% ipython --no-banner

In [1]: import numpy as np

In [2]: np.set_printoptions(precision=2, suppress=True, linewidth=120)

In [3]: K = np.load("arr.npy")

In [4]: print(K)
[[-6  0  1 -3  5  3  2 -1  1  0  0 -1 -2  2  3]
 [ 0 -4  6 -4  0 -1  3  1  5  1 -1 -3 -2  0 -2]
 [ 1  6 -6 -6  0 -1 -3  1  4 -1 -3 -2  0  1  2]
 [-3 -4 -6 -4  2 -3  2  0  4 -5  2  0  2 -4 -3]
 [ 5  0  0  2  6 -2  0  1  3 -1  1  5 -1  5 -5]
 [ 3 -1 -1 -3 -2  2 -5 -4  1 -3 -1  0  5 -1  1]
 [ 2  3 -3  2  0 -5  4  2  3  3 -1  0  2 -1  2]
 [-1  1  1  0  1 -4  2 -2 -1  0  0  2  4  5  4]
 [ 1  5  4  4  3  1  3 -1 -6  1 -1  2 -2 -3 -2]
 [ 0  1 -1 -5 -1 -3  3  0  1 -6 -2  3  5  3  5]
 [ 0 -1 -3  2  1 -1 -1  0 -1 -2  2  2  3 -1 -3]
 [-1 -3 -2  0  5  0  0  2  2  3  2  0 -1  3  1]
 [-2 -2  0  2 -1  5  2  4 -2  5  3 -1 -6 -4 -4]
 [ 2  0  1 -4  5 -1 -1  5 -3  3 -1  3 -4  2  3]
 [ 3 -2  2 -3 -5  1  2  4 -2  5 -3  1 -4  3  0]]

In [5]: # equal to its transpose

In [6]: Q, evecs = np.linalg.qr(K[:, :5])[0], np.linalg.qr(K[:, 5:])[0]

In [7]: sig = np.linalg.svd(Q.T @ evecs, compute_uv=False)

In [8]: print((sig > 0.9).sum())
2

In [9]: print(np.round(np.linalg.norm(Q @ Q.T - evecs @ evecs.T, 2), 2))
1.0

In [10]: print(np.degrees(np.arccos(sig.clip(0, 1))))
[ 8.46 15.09 28.54 31.13 58.47]

In [11]: print(sig)
[0.99 0.97 0.88 0.86 0.52]

In [12]: ev, evecs = np.linalg.eigvalsh(K)
ValueError: too many values to unpack (expected 2)


In [13]: ev, evecs = np.linalg.eigh(K)

In [14]: print(np.unique(ev.round(6) + 0, return_counts=True)[1])
[1 1 1 1 1 1 1 1 1 1 1 1 1 1 1]

In [15]: def softmax(z):
    ...:     e = np.exp(z - z.max(axis=-1, keepdims=True))
    ...:     return e / e.sum(axis=-1, keepdims=True)
    ...: 

In [16]: print(np.round(softmax(K[8]), 2) + 0)
[0.01 0.47 0.17 0.17 0.06 0.01 0.06 0.   0.   0.01 0.   0.02 0.   0.   0.  ]

In [17]: print(np.round(softmax(10 * K[8]), 2) + 0)
[0. 1. 0. 0. 0. 0. 0. 0. 0. 0. 0. 0. 0. 0. 0.]

In [18]: print(softmax(K).sum(axis=1))
[1. 1. 1. 1. 1. 1. 1. 1. 1. 1. 1. 1. 1. 1. 1.]

In [19]: att = K @ K.T / np.sqrt(15)

In [20]: print(softmax(att)[8] @ K)
[ 1.  5.  4.  4.  3.  1.  3. -1. -6.  1. -1.  2. -2. -3. -2.]

In [21]: print(softmax(att).round(6).argmax(axis=1))
[ 0  1  2  3  4  5  6  7  8  9 10 11 12 13 14]

In [22]: x = np.array([6, 7, 1, 4, 7, 3, 1, 6, 8, 2, 2, 1, 6, 1, 0])

In [23]: rhs = K @ x

In [24]: print(rhs)
[-10  -7  41 -27 108 -10  78  10  21   1  12  41 -25  19 -44]

In [25]: print(np.round(np.linalg.solve(K, rhs), 2) + 0)
[6. 7. 1. 4. 7. 3. 1. 6. 8. 2. 2. 1. 6. 1. 0.]

In [26]: np.linalg.solve(K, rhs[:-1])
ValueError: solve1: Input operand 1 has a mismatch in its core dimension 0, with gufunc signature (m,m),(m)->(m) (size 14 is different from 15)


In [27]: print(np.round(np.linalg.solve(K, K[:, 9]), 2) + 0)
[0. 0. 0. 0. 0. 0. 0. 0. 0. 1. 0. 0. 0. 0. 0.]

In [28]: print(np.round(np.linalg.solve(K, rhs + K[:, 8]), 2) + 0)
[6. 7. 1. 4. 7. 3. 1. 6. 9. 2. 2. 1. 6. 1. 0.]
